$ python3 -q
>>> import numpy as np
>>> from numpy import linalg as LA
>>> np.set_printoptions(precision=4, suppress=True, linewidth=100)
>>> Y = np.array([[-1], [-2], [0], [2], [1], [-1], [-1], [1], [-2], [2], [0], [1], [2]])
>>> Z = np.array([[2, -2, 0, -2, -2, -1, 2, 0, -1, 3]])
>>> rng = np.random.default_rng(35)
>>> data = Y @ Z + 0.05 * rng.normal(size=(13, 10))
>>> data
array([[-2.0569,  2.0386,  0.0575,  2.0368,  2.0724,  1.0002, -2.0712, -0.0029,  1.0241, -2.9792],
       [-4.03  ,  3.897 ,  0.1047,  3.9999,  4.0233,  1.9681, -4.0412,  0.0322,  2.0476, -6.0471],
       [-0.0281, -0.0351, -0.0545, -0.0416, -0.006 , -0.0873,  0.1072, -0.0717, -0.0197,  0.0891],
       [ 3.9789, -3.9978,  0.0312, -3.9151, -4.045 , -1.9241,  3.9444,  0.0949, -1.9429,  6.0277],
       [ 1.9847, -1.9203,  0.0466, -1.9358, -2.0647, -0.9988,  2.0172,  0.0307, -1.0817,  2.9197],
       [-1.9733,  1.9809,  0.0123,  1.9446,  2.0065,  0.9557, -2.0591, -0.0584,  1.0172, -3.0831],
       [-2.0905,  1.9555,  0.014 ,  2.0314,  2.0329,  1.0467, -2.0281, -0.0238,  1.0777, -3.0077],
       [ 2.0147, -2.0477,  0.0224, -2.0636, -2.0246, -1.0145,  1.9873,  0.028 , -0.9634,  3.0432],
       [-4.0004,  3.966 , -0.0077,  3.9742,  3.954 ,  2.0794, -4.064 ,  0.0321,  1.9719, -6.0937],
       [ 4.0982, -4.0249, -0.0608, -3.8883, -4.02  , -1.9988,  4.0749, -0.055 , -2.054 ,  6.0316],
       [ 0.0174, -0.0471, -0.08  , -0.0742,  0.0228,  0.0623,  0.0595,  0.0206,  0.019 , -0.1139],
       [ 1.9975, -2.0275,  0.0686, -2.0115, -1.9942, -0.9915,  2.0218,  0.0279, -0.8904,  3.0759],
       [ 4.0222, -4.0371,  0.0895, -3.9543, -3.9939, -2.0262,  3.9505,  0.0544, -1.9439,  6.0041]])
>>> x0 = np.array([1, 1, 2, 0, 0, -2, 1, 2, 1, 2])
>>> y = data @ x0
>>> np.round(LA.solve(data.T @ data, data.T @ y), 4) + 0
array([ 1.,  1.,  2.,  0.,  0., -2.,  1.,  2.,  1.,  2.])
>>> np.round(LA.pinv(data) @ data, 4) + 0
array([[1., 0., 0., 0., 0., 0., 0., 0., 0., 0.],
       [0., 1., 0., 0., 0., 0., 0., 0., 0., 0.],
       [0., 0., 1., 0., 0., 0., 0., 0., 0., 0.],
       [0., 0., 0., 1., 0., 0., 0., 0., 0., 0.],
       [0., 0., 0., 0., 1., 0., 0., 0., 0., 0.],
       [0., 0., 0., 0., 0., 1., 0., 0., 0., 0.],
       [0., 0., 0., 0., 0., 0., 1., 0., 0., 0.],
       [0., 0., 0., 0., 0., 0., 0., 1., 0., 0.],
       [0., 0., 0., 0., 0., 0., 0., 0., 1., 0.],
       [0., 0., 0., 0., 0., 0., 0., 0., 0., 1.]])
>>> y = y + 0.02 * rng.normal(size=13)
>>> y
array([ -8.9143, -17.8458,   0.1362,  18.1358,   8.9779,  -9.184 ,  -9.196 ,   9.186 , -18.4682,
        17.9378,  -0.4081,   9.4516,  18.3551])
>>> coef, *_ = LA.lstsq(data, y)
>>> np.round(data.T @ (y - data @ coef), 4) + 0
array([0., 0., 0., 0., 0., 0., 0., 0., 0., 0.])
>>> coef
array([ 1.2146,  1.0255,  1.9937,  0.2596, -0.0158, -2.3064,  1.3055,  2.0726,  1.4646,  1.882 ])
>>> [round(float(LA.norm(LA.solve(data.T @ data + lam * np.eye(10), data.T @ y))), 2) for lam in (0, 1, 10, 100)]
[4.86, 1.64, 1.61, 1.45]
>>> Y = np.c_[data[:, :6] @ np.array([[-5, -8, -7, 5, 8, 0],
...     [-9, 3, 5, -9, 9, -3],
...     [4, -7, 5, 5, 6, 6],
...     [-3, 8, 6, -4, 3, -5],
...     [-7, 2, 7, -3, 3, -8],
...     [4, 9, -1, -9, -8, 1]]), np.array([-2, -2, 2, 2, 1, 1, 0, 0, 0, -1, -2, -2, -1])]
>>> Y
array([[ -24.4489,   51.6089,   50.606 ,  -51.7099,    6.563 ,  -31.5336,   -2.    ],
       [ -46.794 ,  100.9566,   98.4131, -100.4819,   11.7858,  -61.28  ,   -2.    ],
       [   0.0562,   -0.6297,   -0.4556,    0.8733,   -0.3122,   -0.0529,    2.    ],
       [  48.5744, -100.7706,  -97.567 ,  101.143 ,  -12.4494,   62.192 ,    2.    ],
       [  23.8113,  -50.5697,  -48.3307,   50.3658,   -5.1374,   31.2387,    1.    ],
       [ -23.9691,   49.8141,   48.5367,  -50.0321,    6.3235,  -30.6884,    1.    ],
       [ -23.2288,   52.2299,   49.8531,  -51.6268,    4.7791,  -31.1561,    0.    ],
       [  24.7501,  -52.1059,  -49.7688,   52.0734,   -6.3255,   31.7777,    0.    ],
       [ -47.0055,  102.3712,   97.2384, -102.2076,   10.7942,  -61.3676,    0.    ],
       [  47.2994, -101.5708,  -98.5872,  102.0138,  -11.5371,   61.3129,   -1.    ],
       [   0.3296,    0.2923,   -1.1048,   -0.2216,   -1.4174,   -0.0874,   -2.    ],
       [  24.5629,  -51.5473,  -48.8137,   51.5308,   -5.9409,   31.5144,   -2.    ],
       [  48.2959, -102.7728,  -97.5498,  102.9266,  -11.2546,   62.3441,   -1.    ]])
>>> np.round(LA.norm(Y - data @ LA.lstsq(data, Y)[0], axis=0), 4) + 0
array([0.    , 0.    , 0.    , 0.    , 0.    , 0.    , 0.7671])
>>> LA.matrix_rank(np.c_[data, Y])
np.int64(11)
>>> LA.norm(LA.qr(data)[0].T @ Y, axis=0) ** 2 / ((Y ** 2).sum(axis=0) + 1e-12)
array([1.   , 1.   , 1.   , 1.   , 1.   , 1.   , 0.979])
>>> J = np.eye(9, dtype=int)[rng.permutation(9)]
>>> J
array([[0, 0, 0, 0, 0, 1, 0, 0, 0],
       [0, 0, 0, 0, 0, 0, 1, 0, 0],
       [0, 1, 0, 0, 0, 0, 0, 0, 0],
       [0, 0, 0, 0, 0, 0, 0, 0, 1],
       [0, 0, 0, 0, 0, 0, 0, 1, 0],
       [0, 0, 0, 0, 1, 0, 0, 0, 0],
       [1, 0, 0, 0, 0, 0, 0, 0, 0],
       [0, 0, 1, 0, 0, 0, 0, 0, 0],
       [0, 0, 0, 1, 0, 0, 0, 0, 0]])
>>> z = rng.permutation(9)
>>> z
array([2, 5, 3, 0, 6, 4, 7, 1, 8])
>>> Y = J[z][:, z]
>>> np.diag(Y)
array([0, 0, 0, 0, 0, 0, 0, 0, 0])
>>> Y
array([[0, 0, 0, 0, 0, 0, 0, 1, 0],
       [0, 0, 0, 0, 0, 1, 0, 0, 0],
       [0, 0, 0, 0, 0, 0, 0, 0, 1],
       [0, 1, 0, 0, 0, 0, 0, 0, 0],
       [0, 0, 0, 1, 0, 0, 0, 0, 0],
       [0, 0, 0, 0, 0, 0, 1, 0, 0],
       [1, 0, 0, 0, 0, 0, 0, 0, 0],
       [0, 0, 0, 0, 1, 0, 0, 0, 0],
       [0, 0, 1, 0, 0, 0, 0, 0, 0]])
>>> np.trace(Y)
np.int64(0)
>>> z = rng.permutation(9)
>>> Y = J[:, z] * rng.choice([-1, 1], 9)
>>> Y
array([[ 0,  0,  0,  0,  0,  0,  1,  0,  0],
       [ 0,  0,  1,  0,  0,  0,  0,  0,  0],
       [ 0,  0,  0,  0,  1,  0,  0,  0,  0],
       [ 0,  1,  0,  0,  0,  0,  0,  0,  0],
       [ 0,  0,  0,  0,  0,  1,  0,  0,  0],
       [ 0,  0,  0,  1,  0,  0,  0,  0,  0],
       [-1,  0,  0,  0,  0,  0,  0,  0,  0],
       [ 0,  0,  0,  0,  0,  0,  0,  0, -1],
       [ 0,  0,  0,  0,  0,  0,  0,  1,  0]])
>>> left, _, Vh = LA.svd(J.T @ Y)
>>> LA.lstsq(J, Y)[0]
array([[-1.,  0.,  0.,  0.,  0.,  0.,  0.,  0.,  0.],
       [ 0.,  0.,  0.,  0.,  1.,  0.,  0.,  0.,  0.],
       [ 0.,  0.,  0.,  0.,  0.,  0.,  0.,  0., -1.],
       [ 0.,  0.,  0.,  0.,  0.,  0.,  0.,  1.,  0.],
       [ 0.,  0.,  0.,  1.,  0.,  0.,  0.,  0.,  0.],
       [ 0.,  0.,  0.,  0.,  0.,  0.,  1.,  0.,  0.],
       [ 0.,  0.,  1.,  0.,  0.,  0.,  0.,  0.,  0.],
       [ 0.,  0.,  0.,  0.,  0.,  1.,  0.,  0.,  0.],
       [ 0.,  1.,  0.,  0.,  0.,  0.,  0.,  0.,  0.]])
>>> z
array([0, 8, 6, 4, 1, 7, 5, 3, 2])
>>> O, V = LA.qr(J[:, :1])[0], LA.qr(J[:, 1:])[0]
>>> sv = LA.svd(O.T @ V, compute_uv=False)
>>> np.degrees(np.arccos(sv.clip(0, 1)))
array([90.])
>>> arr = np.load("arr.npy")
>>> arr
array([[ 1.05,  1.  ,  1.  ,  2.  ,  2.  ,  2.  ,  1.  ,  2.  ,  0.  ,  1.  ,  2.  , -1.  ,  0.  ,
        -1.  , -1.  ],
       [-1.  , -1.95,  1.  , -2.  , -2.  , -1.  , -1.  , -2.  ,  0.  ,  0.  ,  1.  ,  1.  , -1.  ,
        -1.  , -1.  ],
       [-1.  ,  0.  ,  0.05, -2.  ,  0.  ,  2.  ,  1.  ,  0.  ,  0.  , -1.  ,  2.  ,  0.  , -2.  ,
         2.  , -2.  ],
       [ 1.  ,  2.  , -1.  , -0.95,  0.  , -1.  ,  2.  , -1.  , -1.  , -1.  ,  2.  ,  2.  , -1.  ,
         0.  , -1.  ],
       [ 2.  , -1.  ,  0.  ,  0.  , -1.95,  1.  , -2.  , -2.  , -1.  ,  2.  , -2.  , -2.  ,  1.  ,
        -2.  ,  1.  ],
       [ 1.  ,  0.  ,  0.  , -1.  ,  2.  ,  0.05,  1.  ,  2.  ,  2.  , -1.  ,  1.  ,  2.  , -2.  ,
         2.  , -1.  ],
       [ 1.  ,  0.  , -1.  ,  1.  ,  0.  , -1.  ,  2.05,  2.  , -2.  ,  1.  , -1.  ,  1.  ,  2.  ,
        -1.  , -1.  ],
       [ 2.  , -2.  ,  0.  , -1.  ,  0.  ,  2.  , -1.  ,  1.05, -1.  , -2.  ,  0.  ,  1.  ,  2.  ,
         1.  , -1.  ],
       [-2.  , -2.  ,  1.  ,  0.  ,  2.  , -2.  ,  0.  ,  0.  ,  2.05,  0.  ,  2.  ,  2.  ,  1.  ,
        -1.  ,  1.  ],
       [ 2.  ,  0.  , -1.  ,  2.  , -2.  , -1.  , -1.  ,  0.  ,  0.  ,  2.05, -2.  , -2.  ,  2.  ,
         1.  , -1.  ],
       [-2.  ,  1.  , -1.  ,  1.  , -2.  ,  0.  ,  0.  , -2.  ,  1.  ,  1.  ,  0.05,  1.  ,  2.  ,
        -2.  , -2.  ],
       [ 2.  , -1.  ,  2.  ,  2.  ,  2.  ,  1.  , -2.  ,  0.  ,  1.  ,  2.  , -2.  ,  0.05,  0.  ,
        -1.  ,  2.  ],
       [ 2.  , -1.  ,  2.  , -2.  , -2.  ,  2.  ,  0.  ,  2.  ,  1.  ,  1.  ,  1.  ,  0.  , -0.95,
         2.  ,  1.  ],
       [ 2.  ,  2.  , -1.  , -1.  ,  2.  ,  2.  , -2.  , -2.  ,  2.  ,  0.  , -1.  , -2.  ,  2.  ,
         2.05,  1.  ],
       [ 1.  ,  1.  ,  1.  ,  2.  ,  2.  ,  2.  ,  1.  ,  2.  ,  0.  ,  1.  ,  2.  , -1.  ,  0.  ,
        -1.  , -0.95]])
>>> f = np.array([2, 1, -2])
>>> np.polyval(f, arr[8])
array([ 4.   ,  4.   ,  1.   , -2.   ,  8.   ,  4.   , -2.   , -2.   ,  8.455, -2.   ,  8.   ,
        8.   ,  1.   , -1.   ,  1.   ])
>>> np.convolve(arr[8], f)
array([-4.  , -6.  ,  4.  ,  5.  ,  2.  , -2.  , -6.  ,  4.  ,  4.1 ,  2.05, -0.1 ,  6.  ,  0.  ,
       -5.  , -1.  ,  3.  , -2.  ])
